$ python -q
>>> import numpy as np
>>> from numpy import linalg as LA
>>> np.set_printoptions(precision=2, suppress=True, linewidth=200)
>>> rd = lambda a: np.round(a, 2) + 0
>>> K = np.load("w.npy")
>>> print(K)
[[  3.74  16.13  -0.15]
 [ -0.38  11.01   0.28]
 [ -4.92  -9.15  -0.26]
 [ -0.9    1.77   0.39]
 [  2.56  10.99   0.18]
 [  0.59   0.98   0.33]
 [ -1.58  -4.48  -0.43]
 [  2.3   -9.07  -0.08]
 [ -2.13   3.54  -0.14]
 [  0.55  -4.86   0.38]
 [  2.76 -20.62  -0.18]
 [ -0.2   10.65  -0.21]
 [  0.54   3.68   0.  ]
 [ -0.09 -12.97  -0.04]
 [ -0.81   5.33  -0.57]
 [  0.28   0.33  -0.07]
 [ -2.75   0.54  -0.44]
 [  0.5    4.    -0.1 ]
 [  1.15 -11.47  -0.03]]
>>> idx = K[:, 0] > np.median(K[:, 0])
>>> r0 = K[idx].mean(axis=0) - K[~idx].mean(axis=0)
>>> print(((K - K.mean(axis=0)) @ r0 > 0).astype(int))
[0 0 1 0 0 0 1 1 0 1 1 0 0 1 0 0 0 0 1]
>>> print(np.argsort(-np.abs(r0).round(6), kind="stable"))
[0 1 2]
>>> print(rd(r0))
[ 2.98 -1.79  0.19]
>>> print(rd(K.sum(axis=0)))
[ 1.21 -3.67 -1.14]
>>> print(rd(K.mean(axis=0)))
[ 0.06 -0.19 -0.06]
>>> print(np.abs(K).max())
20.62
>>> print(rd(LA.norm(K)))
41.27
>>> print(np.count_nonzero(K))
56
>>> print(rd(LA.svd(K, compute_uv=False)))
[40.32  8.72  1.14]
>>> print(np.unravel_index(np.abs(K).argmax(), K.shape))
(np.int64(10), np.int64(1))
>>> G = K.T @ K
>>> print(rd(LA.svd(K, compute_uv=False) ** 2))
[1625.88   75.98    1.3 ]
>>> print(rd(np.diag(G)))
[  76.5  1625.22    1.43]
>>> print(rd(LA.eigvalsh(G)[::-1]))
[1625.88   75.98    1.3 ]
>>> print(LA.matrix_rank(G))
3
>>> print(np.allclose(G, G.T))
True
>>> print(rd(np.trace(G)), rd((K ** 2).sum()))
1703.15 1703.15
